% ipython --no-banner

In [1]: import numpy as np

In [2]: np.set_printoptions(precision=3, suppress=True, linewidth=120, legacy="1.25")

In [3]: def tidy(a):
   ...:     return np.round(a, 3) + 0
   ...: 

In [4]: M = np.load("dump.npy")

In [5]: M
Out[5]: 
array([[-1.5,  0.3, -1.1],
       [-0.7,  1.1, -0.8],
       [ 0.7,  2.3,  1. ],
       [ 0.1,  0.6,  0.4],
       [ 1.2,  1.5, -0.2],
       [-1.3,  0.9, -0.8],
       [-0.1,  0.3,  1.6],
       [-0.4, -1.7,  0.3],
       [ 0. , -0.2, -0.3],
       [-0.2, -1.2, -0.6],
       [ 0.1,  2.5, -0.8],
       [ 0.2,  1.8, -0.2],
       [-0.6, -0.5, -1.1],
       [ 0.8,  0.8, -1.3],
       [ 0.3, -0.5,  0.3],
       [-2. ,  7. ,  8. ]])

In [6]: W = np.array([[6, 1, 9, 7, 8, 1], [0, 3, 4, 7, 8, 1], [0, 4, 7, 8, 0, 8]])

In [7]: coef = np.array([4, 5, -3, 3, -5, -4])

In [8]: act = np.maximum(M @ W + coef, 0)

In [9]: (act > 0).astype(int)
Out[9]: 
array([[0, 0, 0, 0, 0, 0],
       [0, 1, 0, 0, 0, 0],
       [1, 1, 1, 1, 1, 1],
       [1, 1, 1, 1, 1, 0],
       [1, 1, 1, 1, 1, 0],
       [0, 1, 0, 0, 0, 0],
       [1, 1, 1, 1, 0, 1],
       [1, 1, 0, 0, 0, 0],
       [1, 1, 0, 0, 0, 0],
       [1, 0, 0, 0, 0, 0],
       [1, 1, 1, 1, 1, 0],
       [1, 1, 1, 1, 1, 0],
       [1, 0, 0, 0, 0, 0],
       [1, 1, 0, 1, 1, 0],
       [1, 1, 0, 1, 0, 0],
       [0, 1, 1, 1, 1, 1]])

In [10]: np.linalg.matrix_rank(act)
Out[10]: 6

In [11]: tidy((act > 0).mean(axis=0))
Out[11]: array([0.75 , 0.812, 0.438, 0.562, 0.438, 0.188])

In [12]: basis = np.array([[2, 2, 1],
    ...:     [-1, -3, 1],
    ...:     [2, -1, -1],
    ...:     [-3, 2, 1],
    ...:     [1, 1, -3],
    ...:     [-1, 0, -3]])

In [13]: (act @ basis).round(6).argmax(axis=1)
Out[13]: array([0, 2, 1, 2, 1, 2, 2, 0, 2, 0, 1, 1, 0, 1, 2, 1])

In [14]: feats = np.load("block11.npy")

In [15]: feats
Out[15]: 
array([[ 4, -5, -6, -2, -6,  4,  2],
       [-5,  4, -1, -6, -4,  4,  0],
       [-6, -1,  0,  0,  3,  3,  1],
       [-2, -6,  0,  2,  2,  1, -1],
       [-6, -4,  3,  2, -6,  1,  0],
       [ 4,  4,  3,  1,  1,  0, -2],
       [ 2,  0,  1, -1,  0, -2,  2]])

In [16]: w, V = np.linalg.eigh(feats)

In [17]: np.unique(w.round(6) + 0, return_counts=True)[1]
Out[17]: array([1, 1, 1, 1, 1, 1, 1])

In [18]: tidy(w)
Out[18]: array([-13.634,  -7.207,  -1.845,   2.155,   4.01 ,  10.783,  11.737])

In [19]: tidy(np.linalg.eigvalsh(feats + 4 * np.eye(7)))
Out[19]: array([-9.634, -3.207,  2.155,  6.155,  8.01 , 14.783, 15.737])

In [20]: tidy(np.linalg.svd(feats, compute_uv=False))
Out[20]: array([13.634, 11.737, 10.783,  7.207,  4.01 ,  2.155,  1.845])

In [21]: tidy(np.linalg.eigvalsh(feats @ feats))
Out[21]: array([  3.403,   4.645,  16.084,  51.938, 116.28 , 137.753, 185.897])

In [22]: w, V = np.linalg.eigh(feats)

In [23]: x0 = np.array([3, 1, 0, 0, 3, 2, 3])

In [24]: np.abs(feats).sum(axis=1).max(), tidy(np.abs(w).max())
Out[24]: (29, 13.634)

In [25]: T = np.stack([feats, -2 * feats, feats[::-1]])

In [26]: T.sum(axis=0)
Out[26]: 
array([[-2,  5,  7,  1,  6, -6,  0],
       [ 9,  0,  4,  7,  5, -4, -2],
       [ 0, -3,  3,  2, -9, -2, -1],
       [ 0,  0,  0,  0,  0,  0,  0],
       [ 0,  3, -3, -2,  9,  2,  1],
       [-9,  0, -4, -7, -5,  4,  2],
       [ 2, -5, -7, -1, -6,  6,  0]])

In [27]: tidy(np.linalg.norm(T, axis=(1, 2)))
Out[27]: array([22.716, 45.431, 22.716])

In [28]: T.shape
Out[28]: (3, 7, 7)

In [29]: np.linalg.matrix_rank(T.reshape(3, -1))
Out[29]: 2

In [30]: (T @ feats.T).shape
Out[30]: (3, 7, 7)
